$ ipython --no-banner

In [1]: import numpy as np

In [2]: import numpy.linalg as la

In [3]: np.set_printoptions(precision=2, suppress=True, linewidth=100)

In [4]: def rnd(a):
   ...:     return np.round(a, 2) + 0
   ...: 

In [5]: K = np.load("sample14.npy")

In [6]: rnd(K)
Out[6]: 
array([[ 0.75, -0.66,  0.  ,  0.  ,  0.  ,  0.  ,  0.  ],
       [ 0.66,  0.75,  0.  ,  0.  ,  0.  ,  0.  ,  0.  ],
       [ 0.  ,  0.  ,  1.  ,  0.  ,  0.  ,  0.  ,  0.  ],
       [ 0.  ,  0.  ,  0.  ,  1.  ,  0.  ,  0.  ,  0.  ],
       [ 0.  ,  0.  ,  0.  ,  0.  ,  1.  ,  0.  ,  0.  ],
       [ 0.  ,  0.  ,  0.  ,  0.  ,  0.  ,  1.  ,  0.  ],
       [ 0.  ,  0.  ,  0.  ,  0.  ,  0.  ,  0.  ,  1.  ]])

In [7]: rng = np.random.default_rng(3273)

In [8]: lab = rng.permutation(7)

In [9]: lab
Out[9]: array([4, 5, 6, 1, 3, 2, 0])

In [10]: out = K[lab][:, lab]

In [11]: rnd(np.diag(out))
Out[11]: array([1.  , 1.  , 1.  , 0.75, 1.  , 1.  , 0.75])

In [12]: rnd(out)
Out[12]: 
array([[ 1.  ,  0.  ,  0.  ,  0.  ,  0.  ,  0.  ,  0.  ],
       [ 0.  ,  1.  ,  0.  ,  0.  ,  0.  ,  0.  ,  0.  ],
       [ 0.  ,  0.  ,  1.  ,  0.  ,  0.  ,  0.  ,  0.  ],
       [ 0.  ,  0.  ,  0.  ,  0.75,  0.  ,  0.  ,  0.66],
       [ 0.  ,  0.  ,  0.  ,  0.  ,  1.  ,  0.  ,  0.  ],
       [ 0.  ,  0.  ,  0.  ,  0.  ,  0.  ,  1.  ,  0.  ],
       [ 0.  ,  0.  ,  0.  , -0.66,  0.  ,  0.  ,  0.75]])

In [13]: q, r_ = la.qr(K)

In [14]: np.abs(np.diag(r_))
Out[14]: array([1., 1., 1., 1., 1., 1., 1.])

In [15]: rnd(q)
Out[15]: 
array([[-0.75, -0.66,  0.  ,  0.  ,  0.  ,  0.  ,  0.  ],
       [-0.66,  0.75,  0.  ,  0.  ,  0.  ,  0.  ,  0.  ],
       [ 0.  ,  0.  ,  1.  ,  0.  ,  0.  ,  0.  ,  0.  ],
       [ 0.  ,  0.  ,  0.  ,  1.  ,  0.  ,  0.  ,  0.  ],
       [ 0.  ,  0.  ,  0.  ,  0.  ,  1.  ,  0.  ,  0.  ],
       [ 0.  ,  0.  ,  0.  ,  0.  ,  0.  ,  1.  ,  0.  ],
       [ 0.  ,  0.  ,  0.  ,  0.  ,  0.  ,  0.  ,  1.  ]])

In [16]: q.shape, r_.shape
Out[16]: ((7, 7), (7, 7))

In [17]: r_
Out[17]: 
array([[-1.,  0.,  0.,  0.,  0.,  0.,  0.],
       [ 0.,  1.,  0.,  0.,  0.,  0.,  0.],
       [ 0.,  0.,  1.,  0.,  0.,  0.,  0.],
       [ 0.,  0.,  0.,  1.,  0.,  0.,  0.],
       [ 0.,  0.,  0.,  0.,  1.,  0.,  0.],
       [ 0.,  0.,  0.,  0.,  0.,  1.,  0.],
       [ 0.,  0.,  0.,  0.,  0.,  0.,  1.]])

In [18]: np.allclose(r_.T @ r_, K.T @ K)
Out[18]: True
